>>> import numpy as np
>>> from numpy import linalg as LA
>>> np.set_printoptions(precision=2, suppress=True, linewidth=120, floatmode="fixed")
>>> tidy = lambda a: np.round(a, 2) + 0
>>> A = np.array([[0, 1, 2], [0, 0, 1], [0, 0, 0]])
>>> # looks like rank 2
>>> np.unique(A.round(6), axis=0).shape
(3, 3)
>>> print(np.abs(np.diag(LA.qr(A)[1])) > 1e-9)
[False False False]
>>> print(tidy(A @ LA.pinv(A) @ A))
[[0.00 1.00 2.00]
 [0.00 0.00 1.00]
 [0.00 0.00 0.00]]
>>> LA.lstsq(A[:-1].T, A[-1])[2]
np.int32(2)
>>> np.allclose(A[:-1].T @ LA.lstsq(A[:-1].T, A[-1])[0], A[-1])
True
>>> print(np.argsort(-LA.norm(A, axis=0).round(6), kind="stable")[:3])
[2 1 0]
>>> LA.cond(A) > 100
np.True_
>>> tidy(LA.norm(A, 2) / LA.norm(A))
np.float64(0.99)
>>> tidy(LA.norm(A))
np.float64(2.45)
>>> A.sum(axis=0)
array([0, 1, 3])
>>> rng = np.random.default_rng(243731)
>>> idx = rng.permutation(3)
>>> idx
array([1, 2, 0])
>>> B = A[idx][:, idx]
>>> tidy(np.sort(np.abs(LA.eigvals(B))))
array([0.00, 0.00, 0.00])
>>> tidy(LA.det(B)), tidy(LA.det(A[idx]))
(np.float64(0.0), np.float64(0.0))
>>> np.diag(B)
array([0, 0, 0])
>>> hat = np.triu(np.array([[1, 3, 2], [-2, 3, -1], [-2, 0, -1]]), 1) + np.eye(3)
>>> B = hat @ A @ LA.inv(hat)
>>> np.trace(B), np.trace(A)
(np.float64(0.0), np.int64(0))
>>> np.poly(B)
array([1.00, 0.00, 0.00, 0.00])
>>> print(B)
[[0.00 1.00 6.00]
 [0.00 0.00 1.00]
 [0.00 0.00 0.00]]
>>> hat @ A - A @ hat
array([[0.00, 0.00, 4.00],
       [0.00, 0.00, 0.00],
       [0.00, 0.00, 0.00]])
>>> B = np.array([[1, 5, 2]])
>>> X = np.block([[np.zeros((1, 1)), B], [B.T, np.zeros((3, 3))]])
>>> X
array([[0.00, 1.00, 5.00, 2.00],
       [1.00, 0.00, 0.00, 0.00],
       [5.00, 0.00, 0.00, 0.00],
       [2.00, 0.00, 0.00, 0.00]])
>>> # rank 2
>>> evals, evecs = LA.eigh(X)
>>> x = np.array([1, 0, 1, 0])
>>> print(tidy(LA.eigvalsh(X[1:, 1:])))
[0.00 0.00 0.00]
>>> tidy(evecs * np.maximum(evals, 0) @ evecs.T)
array([[2.74, 0.50, 2.50, 1.00],
       [0.50, 0.09, 0.46, 0.18],
       [2.50, 0.46, 2.28, 0.91],
       [1.00, 0.18, 0.91, 0.37]])
>>> x @ X @ x
np.float64(10.0)
>>> np.abs(X).sum(axis=1).max(), tidy(np.abs(evals).max())
(np.float64(8.0), np.float64(5.48))
